>>> import numpy as np
>>> np.set_printoptions(precision=2, suppress=True, linewidth=100)
>>> J = np.load("mat.npy")
>>> J
array([[ 0.83,  0.21, -0.75, -1.21,  1.11],
       [ 0.28,  1.33, -0.69,  1.23,  0.42],
       [ 0.94,  1.04,  1.24, -0.45, -0.55],
       [ 1.11, -0.98,  0.64,  0.9 ,  0.77],
       [ 1.05, -0.41, -1.01,  0.08, -1.3 ]])
>>> rng = np.random.default_rng(38921)
>>> idx = rng.permutation(5)
>>> M2 = J[:, idx] * rng.choice([-1, 1], 5)
>>> M2
array([[ 0.21, -0.83, -1.11, -1.21, -0.75],
       [ 1.33, -0.28, -0.42,  1.23, -0.69],
       [ 1.04, -0.94,  0.55, -0.45,  1.24],
       [-0.98, -1.11, -0.77,  0.9 ,  0.64],
       [-0.41, -1.05,  1.3 ,  0.08, -1.01]])
>>> U, _, Vh = np.linalg.svd(J.T @ M2)
>>> np.round(U @ Vh, 2) + 0
array([[ 0., -1.,  0.,  0.,  0.],
       [ 1.,  0.,  0.,  0.,  0.],
       [ 0.,  0.,  0.,  0.,  1.],
       [ 0.,  0.,  0.,  1.,  0.],
       [ 0.,  0., -1.,  0.,  0.]])
>>> idx
array([1, 0, 4, 3, 2])
>>> mat = (rng.random((4, 4)) < 0.3) + np.eye(4)
>>> mat /= mat.sum(axis=1, keepdims=True)
>>> mat
array([[1., 0., 0., 0.],
       [0., 1., 0., 0.],
       [0., 0., 1., 0.],
       [0., 0., 0., 1.]])
>>> low = np.linalg.cholesky(mat)
>>> low
array([[1., 0., 0., 0.],
       [0., 1., 0., 0.],
       [0., 0., 1., 0.],
       [0., 0., 0., 1.]])
>>> np.prod(np.diag(low)) ** 2, round(float(np.linalg.det(mat)), 2)
(np.float64(1.0), 1.0)
>>> x0 = np.ones(4)
>>> for _ in range(3):
...     x0 = mat @ x0
...     x0 /= np.linalg.norm(x0)
...     print(round(x0 @ mat @ x0, 2))
... 
1.0
1.0
1.0
>>> round(np.linalg.eigvalsh(mat)[-1], 2)
np.float64(1.0)
>>> data = np.tanh(np.array([[-0.3, -0.1],
...     [0.0, -0.7],
...     [-0.4, -2.2],
...     [1.1, -1.1],
...     [-0.1, 0.6],
...     [-0.9, -1.4],
...     [-0.4, -0.4],
...     [-0.7, -1.8],
...     [-0.6, -0.8],
...     [1.3, -0.2],
...     [0.7, 0.6],
...     [0.6, 0.4],
...     [-1.2, 0.9]]) @ np.array([[2.2, -2.2, -0.8], [0.2, -0.5, -2.0]]))
>>> data
array([[-0.59,  0.61,  0.41],
       [-0.14,  0.34,  0.89],
       [-0.87,  0.96,  1.  ],
       [ 0.98, -0.95,  0.87],
       [-0.1 , -0.08, -0.81],
       [-0.98,  0.99,  1.  ],
       [-0.74,  0.79,  0.81],
       [-0.96,  0.98,  1.  ],
       [-0.9 ,  0.94,  0.97],
       [ 0.99, -0.99, -0.56],
       [ 0.93, -0.95, -0.94],
       [ 0.89, -0.91, -0.86],
       [-0.99,  0.98, -0.69]])
>>> d = np.linalg.norm(data[:, None] - data[None], axis=-1)
>>> d[12]
array([1.22, 1.9 , 1.69, 3.16, 1.38, 1.68, 1.52, 1.69, 1.66, 2.79, 2.73, 2.66, 0.  ])
>>> np.flatnonzero(d[12] < d.mean() / 2)
array([12])
>>> d[:5, :5]
array([[0.  , 0.71, 0.74, 2.26, 1.49],
       [0.71, 0.  , 0.97, 1.71, 1.74],
       [0.74, 0.97, 0.  , 2.66, 2.22],
       [2.26, 1.71, 2.66, 0.  , 2.17],
       [1.49, 1.74, 2.22, 2.17, 0.  ]])
>>> np.linalg.matrix_rank(d ** 2)
np.int64(5)
>>> d.shape
(13, 13)
>>> d[12].round(6).argsort(kind="stable")[:4]
array([12,  0,  4,  6])
>>> np.linalg.norm(data, axis=1)
array([0.95, 0.96, 1.64, 1.62, 0.82, 1.71, 1.35, 1.7 , 1.62, 1.51, 1.63, 1.53, 1.55])
>>> (d + 1e9 * np.eye(13)).round(6).argmin(axis=1)
array([ 6,  0,  8,  9, 11,  7,  8,  5,  2, 11, 11, 10,  0])
>>> np.unravel_index(d.round(6).argmax(), d.shape)
(np.int64(5), np.int64(10))
